% python3 -q
>>> import numpy as np
>>> np.set_printoptions(suppress=True, linewidth=160)
>>> J = np.load("block4.npy")
>>> J.round(1) + 0
array([[ 1. , -0.1,  0. ,  0. , -0.1, -0.1, -0.1,  0. ],
       [-0.1,  0.8, -0.1, -0.1, -0.2, -0.4, -0.4,  0.1],
       [ 0. , -0.1,  1. ,  0. , -0.1, -0.1, -0.1,  0. ],
       [ 0. , -0.1,  0. ,  1. , -0.1, -0.1, -0.1,  0. ],
       [-0.1, -0.2, -0.1, -0.1,  0.8, -0.4, -0.4,  0.1],
       [-0.1, -0.4, -0.1, -0.1, -0.4,  0.3, -0.7,  0.1],
       [-0.1, -0.4, -0.1, -0.1, -0.4, -0.7,  0.3,  0.1],
       [ 0. ,  0.1,  0. ,  0. ,  0.1,  0.1,  0.1,  1. ]])
>>> np.round(J.sum(axis=1), 1)
array([ 0.5, -0.5,  0.5,  0.5, -0.5, -1.5, -1.5,  1.5])
>>> np.round(J.sum(axis=0), 1)
array([ 0.5, -0.5,  0.5,  0.5, -0.5, -1.5, -1.5,  1.5])
>>> np.round(J - J[0], 1)
array([[ 0. ,  0. ,  0. ,  0. ,  0. ,  0. ,  0. ,  0. ],
       [-1.1,  0.8, -0.1, -0.1, -0.2, -0.3, -0.3,  0.1],
       [-1. ,  0. ,  1. ,  0. ,  0. ,  0. ,  0. ,  0. ],
       [-1. ,  0. ,  0. ,  1. ,  0. ,  0. ,  0. ,  0. ],
       [-1.1, -0.2, -0.1, -0.1,  0.8, -0.3, -0.3,  0.1],
       [-1.1, -0.3, -0.1, -0.1, -0.3,  0.4, -0.6,  0.1],
       [-1.1, -0.3, -0.1, -0.1, -0.3, -0.6,  0.4,  0.1],
       [-0.9,  0.2,  0.1,  0.1,  0.2,  0.3,  0.3,  0.9]])
>>> round(float(np.linalg.norm(J)), 1)
2.8
>>> K = np.loadtxt("mat.csv", delimiter=",")
>>> K
array([[ 0.8,  0.6],
       [-0.6,  0.8]])
>>> r0, g = K[1], K[0]
>>> r0 @ g
np.float64(0.0)
>>> pr = (r0 @ g) / (r0 @ r0) * r0
>>> round(np.linalg.norm(r0 + g) ** 2 + np.linalg.norm(r0 - g) ** 2, 1)
np.float64(4.0)
>>> np.linalg.matrix_rank(np.outer(r0, g))
np.int64(1)
>>> rng = np.random.default_rng(36176)
>>> z = rng.permutation(2)
>>> other = K[:, z] * rng.choice([-1, 1], 2)
>>> other
array([[-0.8, -0.6],
       [ 0.6, -0.8]])
>>> U, _, VT = np.linalg.svd(K.T @ other)
>>> np.round(U @ VT, 1) + 0
array([[-1.,  0.],
       [ 0., -1.]])
>>> np.round(np.linalg.lstsq(K, other)[0], 1) + 0
array([[-1.,  0.],
       [ 0., -1.]])
>>> z
array([0, 1])
>>> x0 = np.array([2, 3])
>>> np.round(np.linalg.inv(K), 1)
array([[ 0.8, -0.6],
       [ 0.6,  0.8]])
>>> np.round(np.sort(np.abs(np.degrees(np.angle(np.linalg.eigvals(K))))), 1)
array([36.9, 36.9])
>>> [p for p in range(1, 25) if np.allclose(np.linalg.matrix_power(K, p), np.eye(2))]
[]
>>> np.round(np.abs(np.linalg.eigvals(K)), 1)
array([1., 1.])
>>> other = np.array([[1, 3, 3], [0, -2, -1]])
>>> np.round(np.einsum("ik,kj->ij", K, other), 1)
array([[ 0.8,  1.2,  1.8],
       [-0.6, -3.4, -2.6]])
>>> np.einsum("ij,ij->i", K, K)
array([1., 1.])
>>> np.linalg.matrix_rank(K @ other)
np.int64(2)
>>> np.round(K @ other, 1)
array([[ 0.8,  1.2,  1.8],
       [-0.6, -3.4, -2.6]])
>>> other @ K
Traceback (most recent call last):
  File "<python-input-33>", line 1, in <module>
    other @ K
    ~~~~~~^~~
ValueError: matmul: Input operand 1 has a mismatch in its core dimension 0, with gufunc signature (n?,k),(k,m?)->(n?,m?) (size 2 is different from 3)
>>> mat = np.load("data.npy")
>>> mat.round(1)
array([[0.3, 0.3, 0.3],
       [0.3, 0.5, 0.2],
       [0. , 0.4, 0.6]])
>>> P = np.triu(np.array([[-2, -2, 2], [2, 3, 3], [0, -1, -1]]), 1) + np.eye(3)
>>> other = P @ mat @ np.linalg.inv(P)
>>> np.round(P @ mat - mat @ P, 1)
array([[-0.7,  0.5, -0.8],
       [ 0. ,  1.9, -0.4],
       [ 0. ,  0. , -1.2]])
>>> other.round(1)
array([[-0.3, -0.5,  3.5],
       [ 0.3,  2.4, -5.8],
       [ 0. ,  0.4, -0.6]])
>>> np.round(np.poly(other), 1)
array([ 1. , -1.4,  0.5, -0.1])
>>> round(np.trace(other), 1), round(float(np.trace(mat)), 1)
(np.float64(1.4), 1.4)
>>> np.round(np.linalg.matrix_power(mat, 2), 1)
array([[0.2, 0.4, 0.4],
       [0.3, 0.4, 0.3],
       [0.1, 0.4, 0.4]])
>>> mat @ np.ones(3)
array([1., 1., 1.])
>>> np.round(mat.sum(axis=1), 1)
array([1., 1., 1.])
>>> pr = np.eye(3)[1]
>>> for _ in range(7):
...     pr = pr @ mat
...     print(pr.round(1))
... 
[0.3 0.5 0.2]
[0.3 0.4 0.3]
[0.2 0.4 0.3]
[0.2 0.4 0.4]
[0.2 0.4 0.4]
[0.2 0.4 0.4]
[0.2 0.4 0.4]
>>> np.linalg.norm(mat, axis=1).argmax()
np.int64(2)
>>> np.round(np.linalg.norm(mat, axis=1), 1)
array([0.6, 0.6, 0.7])
>>> other = mat + rng.integers(-2, 3, (3, 2)) @ rng.integers(-2, 3, (2, 3))
>>> other.round(1)
array([[-2.7, -4.7, -1.7],
       [-1.7, -3.5, -3.8],
       [-1. , -0.6,  2.6]])
>>> other - mat
array([[-3., -5., -2.],
       [-2., -4., -4.],
       [-1., -1.,  2.]])
>>> np.linalg.matrix_rank(other - mat, tol=1e-8)
np.int64(2)
>>> U, sv, VT = np.linalg.svd(mat, full_matrices=False)
>>> np.abs(U[:, 0]).round(6).argmax()
np.int64(2)
>>> sv.round(1)
array([1. , 0.4, 0.1])
>>> np.round(np.sqrt((sv ** 2).sum()), 1), np.round(np.linalg.norm(mat), 1)
(np.float64(1.1), np.float64(1.1))
>>> np.round(VT @ VT.T, 1) + 0
array([[1., 0., 0.],
       [0., 1., 0.],
       [0., 0., 1.]])
>>> X = np.loadtxt("x.csv", delimiter=",")
>>> X
array([[ 0.8,  0.5,  1. ,  1. ,  0.9, -0.1],
       [ 1. , -0.4,  0.9,  0.5,  1. , -1. ],
       [ 0.7,  0.2,  0.3,  0.1,  0.6, -0.6],
       [-1. ,  0.9, -1. , -0.6, -0.9,  0.9],
       [-0.1, -0.4,  0.2,  0.4, -0.3,  0.5],
       [ 0.8, -0.9, -0.7, -1. , -0.7, -0.2],
       [ 0.8, -0.5,  0.2, -0.6,  0.1, -0.3],
       [-0.9,  0.8,  0. ,  1. , -0.1,  0.6],
       [ 0.9,  0. ,  0.8,  0.9,  0.7, -0.5],
       [-0.1, -0.2, -0.9, -1. , -0.5, -0.5],
       [ 1. , -0.4,  0.6, -0.4,  0.7, -0.8],
       [ 0.7, -0.4,  0. , -0.7,  0.1, -0.4],
       [-1. ,  1. , -0.9,  0. ,  0. ,  0. ],
       [-1. ,  1. , -0.7,  0.9,  0.3,  0.1],
       [ 1. , -0.4,  0.3, -0.8,  0.7, -0.8],
       [ 0.3,  0.1, -0.4, -0.8,  0.2, -0.5],
       [ 0.3,  0.9, -0.7, -0.9,  0.8, -0.9],
       [ 0.8,  0.9,  0.8,  1. ,  0.9, -0.8],
       [ 0.5, -0.5, -0.5, -1. , -0.3, -0.4],
       [ 1. ,  0.4,  1. ,  1. ,  1. , -0.8],
       [-0.6,  0.8,  0. ,  0.9,  0.4, -0.1]])
>>> Ac = (X - X.mean(axis=0)) / X.std(axis=0)
>>> np.argwhere(np.abs(Ac) > 2)
array([[3, 4],
       [3, 5]])
>>> np.round(Ac.std(axis=0), 1)
array([1., 1., 1., 1., 1., 1.])
>>> beta = np.linalg.lstsq(np.delete(Ac, 2, axis=1), Ac[:, 2])[0]
>>> beta.round(1)
array([ 0.6, -0.2,  0.5,  0.5,  0.4])
>>> round(float(1 - np.var(Ac[:, 2] - np.delete(Ac, 2, axis=1) @ beta)), 1)
0.9
>>> np.abs(beta).argmax()
np.int64(0)
>>> d = np.linalg.norm(X[:, None] - X[None], axis=-1)
>>> np.round(np.linalg.norm(X, axis=1), 1)
array([1.9, 2.1, 1.2, 2.2, 0.8, 1.9, 1.2, 1.7, 1.7, 1.5, 1.7, 1.1, 1.7, 1.8, 1.7, 1.1, 1.9, 2.1, 1.4, 2.2, 1.4])
>>> np.round(np.linalg.norm(X - X.mean(axis=0), axis=1), 1)
array([1.7, 1.7, 0.7, 2.5, 1.3, 2. , 1.1, 1.9, 1.4, 1.7, 1.3, 1. , 1.8, 2. , 1.4, 0.9, 1.6, 1.8, 1.4, 1.8, 1.4])
>>> (d + 1e9 * np.eye(21)).round(6).argmin(axis=1)
array([ 8,  8, 10, 12,  7, 18, 11, 20, 19, 18, 14,  6, 13, 20, 10, 11, 15, 19,  5, 17, 13])
>>> d[14].round(1)
array([2.3, 1.5, 1.1, 3.6, 2.3, 1.9, 0.8, 3.3, 1.8, 2.1, 0.5, 0.8, 3. , 3.3, 0. , 1.3, 1.8, 2.3, 1.4, 2.1, 2.7])
>>> np.flatnonzero(d[14] < d.mean() / 2)
array([ 6, 10, 11, 14])
>>> d[:5, :5].round(1)
array([[0. , 1.4, 1.3, 3.8, 2.1],
       [1.4, 0. , 1.1, 4.2, 2.4],
       [1.3, 1.1, 0. , 3.2, 1.8],
       [3.8, 4.2, 3.2, 0. , 2.3],
       [2.1, 2.4, 1.8, 2.3, 0. ]])
>>> np.round(X.sum(axis=1), 1) + 0
array([ 4.1,  2. ,  1.3, -1.7,  0.3, -2.7, -0.3,  1.4,  2.8, -3.2,  0.7, -0.7, -0.9,  0.6,  0. , -1.1, -0.5,  3.6, -2.2,  3.6,  1.4])
>>> np.round(X - X[0], 1)
array([[ 0. ,  0. ,  0. ,  0. ,  0. ,  0. ],
       [ 0.2, -0.9, -0.1, -0.5,  0.1, -0.9],
       [-0.1, -0.3, -0.7, -0.9, -0.3, -0.5],
       [-1.8,  0.4, -2. , -1.6, -1.8,  1. ],
       [-0.9, -0.9, -0.8, -0.6, -1.2,  0.6],
       [ 0. , -1.4, -1.7, -2. , -1.6, -0.1],
       [ 0. , -1. , -0.8, -1.6, -0.8, -0.2],
       [-1.7,  0.3, -1. ,  0. , -1. ,  0.7],
       [ 0.1, -0.5, -0.2, -0.1, -0.2, -0.4],
       [-0.9, -0.7, -1.9, -2. , -1.4, -0.4],
       [ 0.2, -0.9, -0.4, -1.4, -0.2, -0.7],
       [-0.1, -0.9, -1. , -1.7, -0.8, -0.3],
       [-1.8,  0.5, -1.9, -1. , -0.9,  0.1],
       [-1.8,  0.5, -1.7, -0.1, -0.6,  0.2],
       [ 0.2, -0.9, -0.7, -1.8, -0.2, -0.7],
       [-0.5, -0.4, -1.4, -1.8, -0.7, -0.4],
       [-0.5,  0.4, -1.7, -1.9, -0.1, -0.8],
       [ 0. ,  0.4, -0.2,  0. ,  0. , -0.7],
       [-0.3, -1. , -1.5, -2. , -1.2, -0.3],
       [ 0.2, -0.1,  0. ,  0. ,  0.1, -0.7],
       [-1.4,  0.3, -1. , -0.1, -0.5,  0. ]])
>>> np.round(X.mean(axis=0), 1) + 0
array([ 0.3,  0.2,  0. ,  0. ,  0.3, -0.3])
>>> np.zeros(21, 6)
Traceback (most recent call last):
  File "<python-input-77>", line 1, in <module>
    np.zeros(21, 6)
    ~~~~~~~~^^^^^^^
TypeError: Cannot interpret '6' as a data type
>>> feats = np.array([[0.0, 0.0, -1.0, 2.0],
...     [0.0, 0.0, 2.0, 1.0],
...     [-1.0, 2.0, 0.0, 0.0],
...     [2.0, 1.0, 0.0, 0.0]])
>>> feats
array([[ 0.,  0., -1.,  2.],
       [ 0.,  0.,  2.,  1.],
       [-1.,  2.,  0.,  0.],
       [ 2.,  1.,  0.,  0.]])
>>> x0 = np.array([9, 9, 9, 2])
>>> rhs = feats @ x0
>>> rhs
array([-5., 20.,  9., 27.])
>>> np.round(np.linalg.solve(feats.T, feats[1]), 1)
array([0., 1., 0., 0.])
>>> np.round(np.linalg.solve(feats, 2 * rhs), 1)
array([18., 18., 18.,  4.])
>>> np.round(np.linalg.solve(feats, feats[:, 1]), 1)
array([0., 1., 0., 0.])
>>> evals, V = np.linalg.eigh(feats)
>>> x0 = np.array([0, -4, -1, -4])
>>> np.round(x0 @ feats @ x0 / (x0 @ x0), 1), round(float(evals[0]), 1), round(evals[-1], 1)
(np.float64(1.5), -2.2, np.float64(2.2))
>>> np.round(np.linalg.eigvalsh(feats[1:, 1:]), 1)
array([-2.2,  0. ,  2.2])
>>> np.abs(feats).sum(axis=1).max(), np.round(np.abs(evals).max(), 1)
(np.float64(3.0), np.float64(2.2))
>>> np.round(V * np.abs(evals) @ V.T, 1) + 0
array([[2.2, 0. , 0. , 0. ],
       [0. , 2.2, 0. , 0. ],
       [0. , 0. , 2.2, 0. ],
       [0. , 0. , 0. , 2.2]])
>>> x0 = np.array([0, -3, 1, -8])
>>> rhs = feats @ x0
>>> beta, lr = np.zeros(4), 1 / np.linalg.norm(feats, 2) ** 2
>>> for i in range(150):
...     beta -= lr * feats.T @ (feats @ beta - rhs)
...     if i % 50 == 0: print(i, round(np.linalg.norm(feats @ beta - rhs), 1))
... 
0 0.0
50 0.0
100 0.0
>>> beta
array([ 0., -3.,  1., -8.])
>>> np.round(np.linalg.cond(feats), 1)
np.float64(1.0)
>>> other = np.linalg.invert(feats)
Traceback (most recent call last):
  File "<python-input-98>", line 1, in <module>
    other = np.linalg.invert(feats)
            ^^^^^^^^^^^^^^^^
AttributeError: module 'numpy.linalg' has no attribute 'invert'
>>> other = np.linalg.inv(feats)
>>> np.allclose(other, feats.T)
False
>>> round(float(np.linalg.det(feats) * np.linalg.det(other)), 1)
1.0
>>> np.round(np.linalg.det(feats) * other, 1)
array([[ 0.,  0., -5., 10.],
       [ 0.,  0., 10.,  5.],
       [-5., 10.,  0.,  0.],
       [10.,  5.,  0.,  0.]])
>>> other
array([[ 0. ,  0. , -0.2,  0.4],
       [ 0. ,  0. ,  0.4,  0.2],
       [-0.2,  0.4,  0. ,  0. ],
       [ 0.4,  0.2,  0. ,  0. ]])
>>> M = np.loadtxt("case10.csv", delimiter=",")
>>> M
array([[10.,  7.,  5., 10.,  7.,  9.],
       [ 0.,  0.,  3.,  1.,  1.,  4.],
       [10.,  7.,  5., 10.,  7.,  9.],
       [ 6.,  6., 10.,  7.,  4.,  5.],
       [ 0.,  0.,  0.,  0.,  0.,  0.],
       [ 6.,  5.,  5.,  7.,  5.,  6.],
       [ 0.,  0.,  0.,  0.,  0.,  0.],
       [ 5.,  4.,  8.,  6.,  4.,  8.],
       [ 1.,  2.,  5.,  2.,  1.,  1.],
       [ 0.,  0.,  0.,  0.,  0.,  0.],
       [ 0.,  0.,  0.,  0.,  0.,  0.],
       [ 9.,  4., 10.,  8.,  8., 11.],
       [ 5.,  3.,  0.,  5.,  4.,  5.],
       [ 8.,  2.,  2.,  5.,  6.,  6.],
       [14., 11., 10., 16., 11., 15.],
       [ 8.,  2.,  5.,  6.,  7., 10.],
       [ 6.,  5.,  5.,  7.,  5.,  6.],
       [ 5.,  3.,  0.,  5.,  4.,  5.],
       [ 5.,  4.,  5.,  5.,  3.,  4.],
       [ 6.,  6., 10.,  7.,  4.,  5.],
       [ 3.,  2.,  0.,  4.,  3.,  5.],
       [ 4.,  4.,  5.,  6.,  4.,  6.],
       [ 6.,  2.,  7.,  3.,  4.,  2.],
       [ 0.,  0.,  0.,  0.,  0.,  0.],
       [ 5.,  4.,  8.,  6.,  4.,  8.],
       [ 0.,  0.,  3.,  1.,  1.,  4.],
       [ 5.,  0.,  2.,  1.,  3.,  1.],
       [ 0.,  0.,  3.,  1.,  1.,  4.],
       [ 8.,  6.,  5.,  9.,  6.,  9.]])
>>> Ac = M - M.mean(axis=0)
>>> U, sv, VT = np.linalg.svd(Ac, full_matrices=False)
>>> np.searchsorted(np.cumsum(sv ** 2) / (sv ** 2).sum(), 0.9) + 1
np.int64(2)
>>> np.abs(U[:, 0]).argmax()
np.int64(14)
>>> np.abs(VT[0]).argmax()
np.int64(3)
>>> round(float((sv ** 2).sum() ** 2 / (sv ** 4).sum()), 1)
1.4
>>> d = np.linalg.norm(M[:, None] - M[None], axis=-1)
>>> np.round(np.linalg.norm(M - M.mean(axis=0), axis=1), 1)
array([ 9.9,  7.4,  9.9,  7. , 10.5,  3.7, 10.5,  5.1,  6.8, 10.5, 10.5, 10.8,  4.2,  4.8, 21.5,  7. ,  3.7,  4.2,  1.8,  7. ,  4.7,  2.1,  4.9, 10.5,  5.1,
        7.4,  6.8,  7.4,  7.7])
>>> d[28].round(6).argsort(kind="stable")[:4]
array([28,  0,  2,  5])
>>> d[28].round(1)
array([ 2.6, 14.8,  2.6,  7.3, 18. ,  4.4, 18. ,  6. , 14.2, 18. , 18. ,  6.2,  8.9,  7.1, 14. ,  5.2,  4.4,  8.9,  7.9,  7.3, 10.8,  6.5, 10.6, 18. ,  6. ,
       14.8, 13.8, 14.8,  0. ])
>>> np.round(np.linalg.norm(M, axis=1), 1)
array([20.1,  5.2, 20.1, 16.2,  0. , 14. ,  0. , 14.9,  6. ,  0. ,  0. , 21.1, 10. , 13. , 31.9, 16.7, 14. , 10. , 10.8, 16.2,  7.9, 12. , 10.9,  0. , 14.9,
        5.2,  6.3,  5.2, 18. ])
>>> d[:5, :5].round(1)
array([[ 0. , 17.2,  0. ,  8.7, 20.1],
       [17.2,  0. , 17.2, 12.9,  5.2],
       [ 0. , 17.2,  0. ,  8.7, 20.1],
       [ 8.7, 12.9,  8.7,  0. , 16.2],
       [20.1,  5.2, 20.1, 16.2,  0. ]])
>>> np.linalg.matrix_rank(d ** 2)
np.int64(8)
